$ python3 -q
>>> import numpy as np
>>> np.set_printoptions(precision=1, suppress=True, linewidth=200)
>>> rd = lambda a: np.round(a, 1) + 0
>>> mat = np.loadtxt("test15.csv", delimiter=",")
>>> mat
array([[-7.6, -3.5, -0.5],
       [-0.7,  6.6, -3.9],
       [-2.1,  7. , -5. ],
       [-6.9, -4.4, -0.6],
       [-6.5, -3. ,  0.8],
       [-8.3, -2.3,  1.1],
       [-7.2, -4.1,  0.1],
       [ 0.4,  8.6, -2.4],
       [-0.8,  8.3, -2.7],
       [-0.7,  8.1, -2.8],
       [-7.2, -2.9,  0.5],
       [-0.1,  7.5, -5.1],
       [-6.9, -3.1, -1.1],
       [-7.6, -5. , -0.6],
       [-7.4, -5.9, -1. ],
       [ 0.1,  6.2, -4.2],
       [-0.3,  8.6, -4.9],
       [-0.8,  8.8, -4.3],
       [ 0.6,  6.5, -3. ],
       [-0.1,  8.8, -3.2],
       [ 0.1,  8.4, -3.7],
       [-8.7, -5.1,  0.8],
       [-1.8,  6.9, -6.2],
       [-7.7, -1.7, -1.2],
       [-1.7, 10.1, -2.7],
       [ 0.6,  8.6, -3.7],
       [-7. , -1.9,  0. ],
       [-0.7,  7.7, -4.6],
       [-6.6, -4.1,  0.2],
       [ 0.4,  5.8, -4.4],
       [-6.1, -3.6, -0.6]])
>>> O, R = np.linalg.qr(mat)
>>> O.shape, R.shape
((31, 3), (3, 3))
>>> rd(np.abs(np.diag(R)))
array([27.6, 33.7,  6.6])
>>> rd(O)
array([[-0.3,  0. ,  0. ],
       [ 0. , -0.2, -0.1],
       [-0.1, -0.2, -0.2],
       [-0.3,  0. , -0.1],
       [-0.2,  0. ,  0.2],
       [-0.3,  0. ,  0.3],
       [-0.3,  0. ,  0. ],
       [ 0. , -0.3,  0.2],
       [ 0. , -0.3,  0.2],
       [ 0. , -0.2,  0.2],
       [-0.3,  0. ,  0.1],
       [ 0. , -0.2, -0.2],
       [-0.3,  0. , -0.1],
       [-0.3,  0.1, -0.2],
       [-0.3,  0.1, -0.3],
       [ 0. , -0.2, -0.2],
       [ 0. , -0.3, -0.1],
       [ 0. , -0.3,  0. ],
       [ 0. , -0.2,  0. ],
       [ 0. , -0.3,  0.1],
       [ 0. , -0.2,  0. ],
       [-0.3,  0. ,  0.1],
       [-0.1, -0.2, -0.4],
       [-0.3,  0. ,  0. ],
       [-0.1, -0.3,  0.4],
       [ 0. , -0.2,  0. ],
       [-0.3,  0. ,  0.1],
       [ 0. , -0.2, -0.1],
       [-0.2,  0. ,  0. ],
       [ 0. , -0.2, -0.3],
       [-0.2,  0. , -0.1]])
>>> basis = mat[[29, 1]].astype(float)
>>> for _ in range(4):
...     z = np.linalg.norm(mat[:, None] - basis, axis=-1).argmin(axis=1)
...     basis = np.array([mat[z == j].mean(axis=0) for j in range(2)])
... 
>>> z
array([1, 0, 0, 1, 1, 1, 1, 0, 0, 0, 1, 0, 1, 1, 1, 0, 0, 0, 0, 0, 0, 1, 0, 1, 0, 0, 1, 0, 1, 0, 1])
>>> np.bincount(z)
array([17, 14])
>>> x0 = np.array([1, -3, 1])
>>> rhs = mat @ x0
>>> b, lr = np.zeros(3), 1 / np.linalg.norm(mat, 2) ** 2
>>> for i in range(250):
...     b -= lr * mat.T @ (mat @ b - rhs)
...     if i % 50 == 0: print(i, round(np.linalg.norm(mat @ b - rhs), 1))
... 
0 27.3
50 1.2
100 0.4
150 0.1
200 0.0
>>> rd(b)
array([ 1., -3.,  1.])
>>> rd(np.linalg.cond(mat))
np.float64(6.8)
